$ python -q
>>> import numpy as np
>>> from numpy import linalg as LA
>>> np.set_printoptions(precision=2, suppress=True, linewidth=140)
>>> K = np.array([[6, -2, 5, 4, -1],
...     [-2, -2, 3, 5, -1],
...     [5, 3, -2, 0, 2],
...     [4, 5, 0, 0, -5],
...     [-1, -1, 2, -5, 4]])
>>> [round(float(LA.det(K[:i, :i])), 2) + 0 for i in range(1, 6)]
[6.0, -16.0, -32.0, 565.0, 5322.0]
>>> np.abs(K).max()
np.int64(6)
>>> K.mean(axis=0)
array([ 2.4,  0.6,  1.6,  0.8, -0.2])
>>> np.count_nonzero(K)
np.int64(22)
>>> LA.matrix_rank(K)
np.int64(5)
>>> np.unravel_index(np.abs(K).argmax(), K.shape)
(np.int64(0), np.int64(0))
>>> np.zeros(5, 5)
Traceback (most recent call last):
  File "<python-input-10>", line 1, in <module>
    np.zeros(5, 5)
    ~~~~~~~~^^^^^^
TypeError: Cannot interpret '5' as a data type
>>> K[5]
Traceback (most recent call last):
  File "<python-input-11>", line 1, in <module>
    K[5]
    ~^^^
IndexError: index 5 is out of bounds for axis 0 with size 5
>>> np.diff(K, axis=0)
array([[-8,  0, -2,  1,  0],
       [ 7,  5, -5, -5,  3],
       [-1,  2,  2,  0, -7],
       [-5, -6,  2, -5,  9]])
>>> w, vecs = LA.eigh(K)
>>> LA.eigvalsh(K @ K)
array([  3.  ,  17.85,  48.82,  89.77, 120.56])
>>> LA.eigvalsh(K + -3 * np.eye(5))
array([-12.47,  -7.22,  -1.27,   3.99,   7.98])
>>> np.abs(vecs[:, -1]).round(6).argmax()
np.int64(0)
>>> np.abs(vecs[:, -1])
array([0.67, 0.19, 0.23, 0.53, 0.43])
>>> (w > 1e-8).sum(), (w < -1e-8).sum()
(np.int64(3), np.int64(2))
>>> feats = np.loadtxt("mat.csv", delimiter=",")
>>> feats
array([[ 4., -4., -9.,  2.,  9.,  5., -8., -7.,  8., -8.,  3.,  5.,  5.],
       [ 0., -8.,  5., -9.,  1.,  3., -1.,  1.,  3., -1., -5., -3.,  7.],
       [ 0.,  0.,  4., -8., -9., -3.,  6., -4., -4.,  4., -5.,  9.,  0.],
       [ 0.,  0.,  0.,  4., -7., -2.,  4., -3.,  0., -8.,  0.,  8., -6.],
       [ 0.,  0.,  0.,  0., -1., -1.,  3., -3., -9., -1.,  3.,  0.,  8.],
       [ 0.,  0.,  0.,  0.,  0., -9., -1., -9.,  5.,  7.,  1., -6.,  3.],
       [ 0.,  0.,  0.,  0.,  0.,  0., -1.,  3.,  8., -5., -1.,  3., -4.],
       [ 0.,  0.,  0.,  0.,  0.,  0.,  0., -7., -7.,  0., -5.,  6.,  8.],
       [ 0.,  0.,  0.,  0.,  0.,  0.,  0.,  0., -3.,  0., -8., -7., -9.],
       [ 0.,  0.,  0.,  0.,  0.,  0.,  0.,  0.,  0.,  1.,  4., -4.,  0.],
       [ 0.,  0.,  0.,  0.,  0.,  0.,  0.,  0.,  0.,  0., -1., -7., -9.],
       [ 0.,  0.,  0.,  0.,  0.,  0.,  0.,  0.,  0.,  0.,  0.,  7., -2.],
       [ 0.,  0.,  0.,  0.,  0.,  0.,  0.,  0.,  0.,  0.,  0.,  0.,  1.]])
>>> U, sv, Vt = LA.svd(feats)
>>> np.argmax(sv[:-1] / (sv[1:] + 1e-6)) + 1
np.int64(12)
>>> B = U[:, :12] @ np.diag(sv[:12]) @ Vt[:12]
>>> round(np.abs(feats - B).max(), 2)
np.float64(0.0)
>>> LA.matrix_rank(feats, rtol=0.05)
np.int64(10)
>>> round(float(LA.norm(feats - B, 2)), 2), round(float(sv[12]), 2)
(0.0, 0.0)
>>> LA.matrix_rank(B)
np.int64(12)
>>> np.round(LA.norm(feats - B) / LA.norm(feats), 2)
np.float64(0.0)
